>>> import numpy as np
>>> from numpy import linalg as LA
>>> np.set_printoptions(precision=2, suppress=True, linewidth=140, floatmode="fixed")
>>> M = np.load("test10.npy")
>>> M
array([[ 18,   6,  -3,  14,   4,  13,  -2],
       [  6,  10,   0, -13,   7,   1,   0],
       [ -3,   0,  -2,   8,   3,   0,  -2],
       [ 14, -13,   8,  -2,  -2,  -2,   3],
       [  4,   7,   3,  -2, -14,   2,   2],
       [ 13,   1,   0,  -2,   2, -16,  -9],
       [ -2,   0,  -2,   3,   2,  -9, -18]])
>>> # equal to its transpose
>>> W = np.array([[-1, 0, -2, -2, -1, -2],
...     [1, -1, -1, -1, 0, -1],
...     [2, 1, 0, 1, 2, 0],
...     [0, -2, -2, 1, 2, 0],
...     [2, 1, 1, -1, -1, -1],
...     [-1, -2, 1, 0, -1, 1],
...     [-1, 2, 0, -1, 2, -2]])
>>> coef = np.array([0, 2, -2, -2, -2, -2])
>>> act = np.maximum(M @ W + coef, 0)
>>> act
array([[ 0,  0,  0,  0,  0,  0],
       [17, 23, 10,  0,  0,  0],
       [ 7,  0,  0,  9,  6,  5],
       [ 0, 35,  0,  0,  6,  0],
       [ 0,  0,  0,  0, 12,  0],
       [17, 21,  0,  0,  0,  0],
       [29,  0,  0, 19,  0, 27]])
>>> (act > 0).astype(int)
array([[0, 0, 0, 0, 0, 0],
       [1, 1, 1, 0, 0, 0],
       [1, 0, 0, 1, 1, 1],
       [0, 1, 0, 0, 1, 0],
       [0, 0, 0, 0, 1, 0],
       [1, 1, 0, 0, 0, 0],
       [1, 0, 0, 1, 0, 1]])
>>> Z = np.array([[-4, 2], [2, -5], [0, -5], [5, 5], [3, 4], [0, 5]])
>>> act @ Z
array([[   0,    0],
       [ -22, -131],
       [  35,  108],
       [  88, -151],
       [  36,   48],
       [ -26,  -71],
       [ -21,  288]])
>>> W @ Z
array([[ -9, -16],
       [-11,   2],
       [  5,  12],
       [  7,  33],
       [-14, -20],
       [ -3,   4],
       [  9, -19]])
>>> K = np.load("arr.npy")
>>> K
array([[0, 0, 1],
       [0, 0, 1],
       [1, 1, 0]])
>>> T = np.stack([K, -2 * K, K[::-1]])
>>> np.einsum("bij,cij->bc", T, T)
array([[ 4, -8,  1],
       [-8, 16, -2],
       [ 1, -2,  4]])
>>> (T @ K.T).shape
(3, 3, 3)
>>> LA.norm(T, axis=(1, 2))
array([2.00, 4.00, 2.00])
>>> T.sum(axis=0)
array([[ 1,  1, -1],
       [ 0,  0,  0],
       [-1, -1,  1]])
>>> LA.matrix_rank(T)
array([2, 2, 2])
>>> LA.det(T)
array([0.00, 0.00, 0.00])
>>> K.sum(axis=0)
array([1, 1, 2])
>>> np.argwhere(np.triu(K))
array([[0, 2],
       [1, 2]])
>>> Lm = np.diag(K.sum(axis=1)) - K
>>> Lm @ np.ones(3)
array([0.00, 0.00, 0.00])
>>> np.round(LA.eigvalsh(Lm), 2) + 0
array([0.00, 1.00, 3.00])
>>> round(LA.det(Lm[1:, 1:]))
1
>>> Uu, sig, vt = LA.svd(K)
>>> V = vt[:(sig > 1e-8).sum()]
>>> rng = np.random.default_rng(453)
>>> x = K[2] + -2 * K[1] + rng.integers(2) * np.eye(3)[2]
>>> x
array([ 1.00,  1.00, -1.00])
>>> LA.matrix_rank(np.vstack([K, x]))
np.int64(2)
>>> round(LA.norm(x - V.T @ V @ x), 2)
np.float64(0.0)
>>> np.diag(V.T @ V)
array([0.50, 0.50, 1.00])
>>> rk = LA.matrix_rank(K)
>>> rk
np.int64(2)
>>> null = LA.svd(K)[2][rk:].T
>>> null[:, 0] / null[np.abs(null[:, 0]).round(6).argmax(), 0]
array([ 1.00, -1.00,  0.00])
>>> K @ null
array([[0.00],
       [0.00],
       [0.00]])
>>> [int(LA.matrix_rank(np.delete(K, i, axis=0))) for i in range(3)]
[2, 2, 1]
>>> null @ null.T
array([[ 0.50, -0.50,  0.00],
       [-0.50,  0.50,  0.00],
       [ 0.00,  0.00,  0.00]])
>>> LA.matrix_rank(K.T @ K), LA.matrix_rank(K @ K.T)
(np.int64(2), np.int64(2))
>>> [int(LA.matrix_rank(K[:i])) for i in range(1, len(K) + 1)]
[1, 1, 2]
